$ ipython --no-banner

In [1]: import numpy as np

In [2]: np.set_printoptions(suppress=True, linewidth=100)

In [3]: A = np.loadtxt("a.csv", delimiter=",")

In [4]: A
Out[4]: 
array([[7., 4., 0., 2., 0., 0., 4., 4., 0., 2., 2.],
       [4., 7., 0., 2., 0., 0., 4., 4., 0., 2., 2.],
       [0., 0., 3., 0., 0., 0., 0., 0., 0., 0., 0.],
       [2., 2., 0., 4., 0., 0., 2., 2., 0., 1., 1.],
       [0., 0., 0., 0., 3., 0., 0., 0., 0., 0., 0.],
       [0., 0., 0., 0., 0., 3., 0., 0., 0., 0., 0.],
       [4., 4., 0., 2., 0., 0., 7., 4., 0., 2., 2.],
       [4., 4., 0., 2., 0., 0., 4., 7., 0., 2., 2.],
       [0., 0., 0., 0., 0., 0., 0., 0., 3., 0., 0.],
       [2., 2., 0., 1., 0., 0., 2., 2., 0., 4., 1.],
       [2., 2., 0., 1., 0., 0., 2., 2., 0., 1., 4.]])

In [5]: rng = np.random.default_rng(126)

In [6]: z = rng.permutation(11)

In [7]: z
Out[7]: array([ 2, 10,  9,  7,  6,  3,  8,  4,  0,  1,  5])

In [8]: A2 = A[z][:, z]

In [9]: np.round(np.sort(np.abs(np.linalg.eigvals(A2))), 2)
Out[9]: array([ 3.,  3.,  3.,  3.,  3.,  3.,  3.,  3.,  3.,  3., 22.])

In [10]: np.diag(A2)
Out[10]: array([3., 4., 4., 7., 7., 4., 3., 3., 7., 7., 3.])

In [11]: A2
Out[11]: 
array([[3., 0., 0., 0., 0., 0., 0., 0., 0., 0., 0.],
       [0., 4., 1., 2., 2., 1., 0., 0., 2., 2., 0.],
       [0., 1., 4., 2., 2., 1., 0., 0., 2., 2., 0.],
       [0., 2., 2., 7., 4., 2., 0., 0., 4., 4., 0.],
       [0., 2., 2., 4., 7., 2., 0., 0., 4., 4., 0.],
       [0., 1., 1., 2., 2., 4., 0., 0., 2., 2., 0.],
       [0., 0., 0., 0., 0., 0., 3., 0., 0., 0., 0.],
       [0., 0., 0., 0., 0., 0., 0., 3., 0., 0., 0.],
       [0., 2., 2., 4., 4., 2., 0., 0., 7., 4., 0.],
       [0., 2., 2., 4., 4., 2., 0., 0., 4., 7., 0.],
       [0., 0., 0., 0., 0., 0., 0., 0., 0., 0., 3.]])

In [12]: np.trace(A2)
Out[12]: np.float64(52.0)
